$ ipython --no-banner

In [1]: import numpy as np

In [2]: from numpy import linalg as LA

In [3]: np.set_printoptions(precision=2, suppress=True, linewidth=200, legacy="1.25")

In [4]: def rd(a):
   ...:     return np.round(a, 2) + 0
   ...: 

In [5]: W0 = np.loadtxt("w.csv", delimiter=",")

In [6]: W0
Out[6]: 
array([[-1.,  1.,  0.,  0.,  0.,  0.],
       [ 0., -1.,  1.,  0.,  0.,  0.],
       [ 0.,  0., -1.,  1.,  0.,  0.],
       [ 0.,  0.,  0., -1.,  1.,  0.],
       [ 0.,  0.,  0.,  0., -1.,  1.],
       [ 0.,  0.,  0.,  0.,  0., -1.]])

In [7]: q, Rm = LA.qr(W0)

In [8]: Rm
Out[8]: 
array([[-1.,  1.,  0.,  0.,  0.,  0.],
       [ 0., -1.,  1.,  0.,  0.,  0.],
       [ 0.,  0., -1.,  1.,  0.,  0.],
       [ 0.,  0.,  0., -1.,  1.,  0.],
       [ 0.,  0.,  0.,  0., -1.,  1.],
       [ 0.,  0.,  0.,  0.,  0., -1.]])

In [9]: q.shape, Rm.shape
Out[9]: ((6, 6), (6, 6))

In [10]: np.allclose(Rm.T @ Rm, W0.T @ W0)
Out[10]: True

In [11]: np.abs(np.diag(Rm))
Out[11]: array([1., 1., 1., 1., 1., 1.])

In [12]: np.trace(q @ q.T)
Out[12]: 6.0

In [13]: abs(Rm[0, 0]), rd(LA.norm(W0[:, 0]))
Out[13]: (1.0, 1.0)

In [14]: arr = np.load("x.npy")

In [15]: rd(arr)
Out[15]: 
array([[-0.21, -0.38, -0.14,  0.16, -0.59,  0.12, -0.27,  0.48, -0.33],
       [ 0.12,  0.03, -0.07, -0.49, -0.21, -0.47, -0.53,  0.07,  0.43],
       [ 0.48,  0.2 , -0.3 , -0.12, -0.36, -0.36,  0.54,  0.11, -0.25],
       [ 0.  ,  0.45, -0.21, -0.11,  0.46, -0.06, -0.35,  0.37, -0.51],
       [-0.48,  0.57, -0.12,  0.46, -0.22, -0.25,  0.07,  0.09,  0.3 ],
       [-0.54, -0.01, -0.24, -0.4 , -0.14, -0.12,  0.05, -0.56, -0.37],
       [ 0.21, -0.17,  0.19,  0.52,  0.03, -0.54, -0.31, -0.37, -0.31],
       [ 0.27,  0.01, -0.76,  0.24, -0.01,  0.33, -0.26, -0.31,  0.16],
       [-0.24, -0.51, -0.41,  0.07,  0.44, -0.4 ,  0.25,  0.25,  0.16]])

In [16]: vec = np.array([0, 0, 0, 2, 2, 1, 0, 0, 0])

In [17]: target = arr @ vec

In [18]: coef, lr = np.zeros(9), 1 / LA.norm(arr, 2) ** 2

In [19]: for i in range(20):
    ...:     coef -= lr * arr.T @ (arr @ coef - target)
    ...:     if i % 5 == 0: print(i, round(LA.norm(arr @ coef - target), 2))
    ...: 
0 0.0
5 0.0
10 0.0
15 0.0

In [20]: rd(coef)
Out[20]: array([0., 0., 0., 2., 2., 1., 0., 0., 0.])

In [21]: rd(LA.cond(arr))
Out[21]: 1.0

In [22]: vec = np.array([3, 2, 0, 0, 3, 0, 3, 2, 2])

In [23]: rd(LA.det(arr))
Out[23]: 1.0

In [24]: rd(np.abs(LA.eigvals(arr)))
Out[24]: array([1., 1., 1., 1., 1., 1., 1., 1., 1.])

In [25]: rd(LA.norm(vec)), rd(LA.norm(arr @ vec))
Out[25]: (6.24, 6.24)

In [26]: LA.norm(arr, axis=1).argmax()
Out[26]: 1

In [27]: rd(LA.norm(arr, 1)), rd(LA.norm(arr, np.inf))
Out[27]: (2.84, 2.74)

In [28]: rd(LA.norm(arr, axis=0))
Out[28]: array([1., 1., 1., 1., 1., 1., 1., 1., 1.])

In [29]: rd(LA.norm(arr) ** 2 / LA.norm(arr, 2) ** 2)
Out[29]: 9.0

In [30]: np.allclose(arr, arr.T)
Out[30]: False

In [31]: np.allclose(arr @ arr.T, arr.T @ arr)
Out[31]: True

In [32]: rd(np.sort(np.abs(LA.eigvals(arr))))
Out[32]: array([1., 1., 1., 1., 1., 1., 1., 1., 1.])

In [33]: rd((arr - arr.T) / 2)
Out[33]: 
array([[ 0.  , -0.25, -0.31,  0.08, -0.05,  0.33, -0.24,  0.1 , -0.05],
       [ 0.25,  0.  , -0.13, -0.47, -0.39, -0.23, -0.18,  0.03,  0.47],
       [ 0.31,  0.13,  0.  ,  0.05, -0.12, -0.06,  0.17,  0.43,  0.08],
       [-0.08,  0.47, -0.05,  0.  ,  0.  ,  0.17, -0.44,  0.06, -0.29],
       [ 0.05,  0.39,  0.12,  0.  ,  0.  , -0.05,  0.02,  0.05, -0.07],
       [-0.33,  0.23,  0.06, -0.17,  0.05,  0.  ,  0.29, -0.45,  0.01],
       [ 0.24,  0.18, -0.17,  0.44, -0.02, -0.29,  0.  , -0.06, -0.28],
       [-0.1 , -0.03, -0.43, -0.06, -0.05,  0.45,  0.06,  0.  , -0.04],
       [ 0.05, -0.47, -0.08,  0.29,  0.07, -0.01,  0.28,  0.04,  0.  ]])

In [34]: rd(LA.matrix_power(arr, 2))
Out[34]: 
array([[ 0.3 , -0.01, -0.17, -0.22,  0.28,  0.76, -0.03, -0.34, -0.25],
       [ 0.11, -0.53, -0.09, -0.08,  0.  ,  0.3 ,  0.3 ,  0.4 ,  0.6 ],
       [ 0.35, -0.45,  0.28,  0.29, -0.24,  0.05, -0.66,  0.04, -0.1 ],
       [-0.09,  0.5 , -0.12, -0.08, -0.41,  0.28, -0.4 , -0.07,  0.55],
       [ 0.32,  0.1 , -0.13, -0.32,  0.64, -0.35, -0.39,  0.11,  0.27],
       [ 0.08,  0.08,  0.86, -0.16,  0.11,  0.03,  0.18, -0.32,  0.27],
       [ 0.21,  0.42,  0.28, -0.01,  0.01,  0.23,  0.05,  0.76, -0.26],
       [-0.77, -0.2 ,  0.17, -0.23,  0.25,  0.22, -0.35,  0.18, -0.1 ],
       [-0.12,  0.16,  0.01,  0.82,  0.47,  0.17,  0.  , -0.03,  0.2 ]])
